% python3 -q
>>> import numpy as np
>>> np.set_printoptions(precision=4, suppress=True, linewidth=200)
>>> F = np.loadtxt("layer11.csv", delimiter=",")
>>> F
array([[-0.6046, -0.4369,  0.03  ,  0.3195, -0.1887],
       [-0.0263, -0.4751, -0.3551, -0.0671,  0.1988],
       [ 0.1314,  0.26  , -0.3679,  0.5417, -0.6053],
       [-0.2629,  0.2914, -0.4739, -0.1809,  0.3092],
       [-0.0526, -0.2837, -0.0314, -0.605 , -0.6495],
       [ 0.3943,  0.2005,  0.0701, -0.2752, -0.1518],
       [-0.3943,  0.2052, -0.0286, -0.3319, -0.0457],
       [-0.4469,  0.4432,  0.4638,  0.0094, -0.1049],
       [ 0.184 , -0.2677,  0.5397,  0.1233,  0.0697]])
>>> proj = F @ np.linalg.solve(F.T @ F, F.T)
>>> np.allclose(proj @ proj, proj)
True
>>> proj @ F[:, 1]
array([-0.4369, -0.4751,  0.26  ,  0.2914, -0.2837,  0.2005,  0.2052,  0.4432, -0.2677])
>>> np.linalg.matrix_rank(np.eye(9) - proj)
np.int64(4)
>>> np.round(np.linalg.eigvalsh(proj), 4) + 0
array([0., 0., 0., 0., 1., 1., 1., 1., 1.])
>>> other = np.c_[F[:, :4] @ np.array([[3, 2, -4, 3], [-1, -4, -2, -3], [1, 3, 5, 5], [0, 0, 3, -5]]), np.array([-1, 1, 1, 1, -1, 2, 2, 2, 0])]
>>> other
array([[-1.347 ,  0.6284,  4.4008, -1.9504, -1.    ],
       [ 0.0412,  0.7827, -0.9213, -0.0931,  1.    ],
       [-0.2336, -1.8811, -1.2602, -4.9341,  1.    ],
       [-1.5539, -3.1129, -2.4435, -3.1275,  1.    ],
       [ 0.0945,  0.9353, -1.1945,  3.5613, -1.    ],
       [ 1.0525,  0.1968, -2.4536,  2.308 ,  2.    ],
       [-1.4168, -1.6954,  0.0282, -0.2825,  2.    ],
       [-1.32  , -1.2749,  3.2487, -0.3982,  2.    ],
       [ 1.3594,  3.0579,  2.8676,  3.4369,  0.    ]])
>>> np.round(np.linalg.lstsq(F, other[:, 0])[0], 4) + 0
array([ 3., -1.,  1.,  0.,  0.])
>>> np.round(np.linalg.norm(other - F @ np.linalg.lstsq(F, other)[0], axis=0), 4) + 0
array([0.   , 0.   , 0.   , 0.   , 3.192])
>>> np.linalg.matrix_rank(np.c_[F, other])
np.int64(6)
>>> proj = other @ np.linalg.solve(other.T @ other, other.T)
>>> proj @ other[:, 0]
array([-1.347 ,  0.0412, -0.2336, -1.5539,  0.0945,  1.0525, -1.4168, -1.32  ,  1.3594])
>>> np.allclose(proj @ proj, proj)
True
>>> np.round(np.trace(proj), 4)
np.float64(5.0)
>>> np.round(np.linalg.eigvalsh(proj), 4) + 0
array([0., 0., 0., 0., 1., 1., 1., 1., 1.])
>>> J = np.load("dump.npy")
>>> J
array([[-0.9773,  3.0428,  3.4101, -1.1484, -1.3561],
       [-2.5006, -1.702 ,  3.5349, -1.256 ,  1.3329],
       [-2.9486, -0.1994, -3.3473, -1.7955, -1.3557],
       [-3.3293, -2.4995,  1.9296,  1.6723, -1.0717],
       [-2.35  , -0.5975, -0.3641,  3.6911, -2.316 ],
       [ 4.0483, -0.3536, -2.4841,  1.5151, -0.1412],
       [ 1.1125,  4.2465, -1.8377,  0.7237,  1.3522],
       [ 0.4213, -2.4258,  2.9931,  3.0306, -0.8914],
       [ 3.7827,  2.1843, -1.2389, -0.8999, -1.8908],
       [-0.9429, -3.5321, -0.7352, -1.3426,  3.0483],
       [ 4.7955,  0.482 ,  0.5715, -1.0003, -0.6661],
       [ 2.4293,  0.2616,  3.7497,  1.828 ,  1.2761],
       [ 2.4588, -2.0262, -3.4558,  1.4104,  0.9573],
       [-3.1892,  0.4935, -3.0423, -1.6024,  1.6618],
       [ 0.3471, -2.2355, -3.8352,  0.8677,  2.1025],
       [-0.6547,  3.2402, -0.9272,  2.8802, -2.2174],
       [-2.3012, -1.237 ,  1.6644, -3.2281, -2.2324],
       [ 3.2271, -0.9307, -2.8603, -0.8673, -2.1878],
       [ 2.5978,  2.3893, -3.0953,  1.4596, -0.912 ],
       [ 1.4944,  0.6774, -2.8095, -3.4925,  1.489 ],
       [-0.9999,  2.5798, -0.1072,  3.1544, -2.7172],
       [-0.6158,  0.1711,  0.2959,  2.6454, -4.184 ],
       [-2.3101, -2.311 , -2.2648, -3.0301, -0.1102],
       [ 1.9414, -1.2173, -2.9767, -3.2997, -0.0263],
       [ 1.8535, -2.6699,  2.2436,  1.7096,  2.5455],
       [ 2.6315, -1.2746, -0.7265,  3.0588, -2.5624],
       [ 1.8526, -1.622 , -1.7497,  1.8901,  3.5075],
       [ 3.0676,  2.3274, -0.5163,  2.3336,  2.112 ],
       [ 3.045 , -0.5714,  0.0306, -3.3824, -1.9899],
       [ 4.155 , -1.258 , -2.3899,  0.1154, -0.6545],
       [ 2.568 ,  2.9099, -0.1   , -0.2241,  3.1429],
       [ 3.6541,  3.1079,  1.2227, -0.267 ,  0.6501],
       [-0.0473,  0.4957,  3.1063, -3.2968,  2.0577],
       [-3.4619, -2.3925,  1.1319,  2.1732,  1.1345],
       [-1.6344, -0.5334,  4.0955, -2.2956, -0.0352],
       [-0.4339,  0.8121,  3.9373,  0.5312, -2.8926],
       [ 2.0411,  2.6602,  1.6963, -2.4288,  2.2318],
       [ 3.1287,  2.5075, -2.1928,  0.9196, -1.8083],
       [ 3.1931, -0.3268,  3.7871, -0.5535, -0.2207],
       [-1.4468, -0.2614, -0.9859,  4.1724, -2.1112],
       [-3.7204,  0.6236,  2.8944,  0.6939,  1.3824],
       [-3.4853, -1.4175,  0.9844,  2.7256,  1.5638],
       [-1.6226, -3.6382,  1.4881, -1.5259,  2.1419],
       [-1.0818,  1.7282, -3.9468, -2.2664, -0.3588],
       [ 1.1879, -2.9413, -2.3599,  3.0526, -0.225 ]])
>>> t = np.radians(135)
>>> R = np.eye(5)
>>> R[4, 4] = R[1, 1] = np.cos(t)
>>> R[4, 1], R[1, 4] = -np.sin(t), np.sin(t)
>>> R
array([[ 1.    ,  0.    ,  0.    ,  0.    ,  0.    ],
       [ 0.    , -0.7071,  0.    ,  0.    ,  0.7071],
       [ 0.    ,  0.    ,  1.    ,  0.    ,  0.    ],
       [ 0.    ,  0.    ,  0.    ,  1.    ,  0.    ],
       [ 0.    , -0.7071,  0.    ,  0.    , -0.7071]])
>>> other = J @ R.T
>>> np.abs(other - J).max(axis=0)
array([0.    , 8.1851, 0.    , 0.    , 7.4229])
>>> np.allclose(np.linalg.norm(J, axis=1), np.linalg.norm(other, axis=1))
True
>>> np.round(np.linalg.det(R), 4), round(np.trace(R), 4)
(np.float64(1.0), np.float64(1.5858))
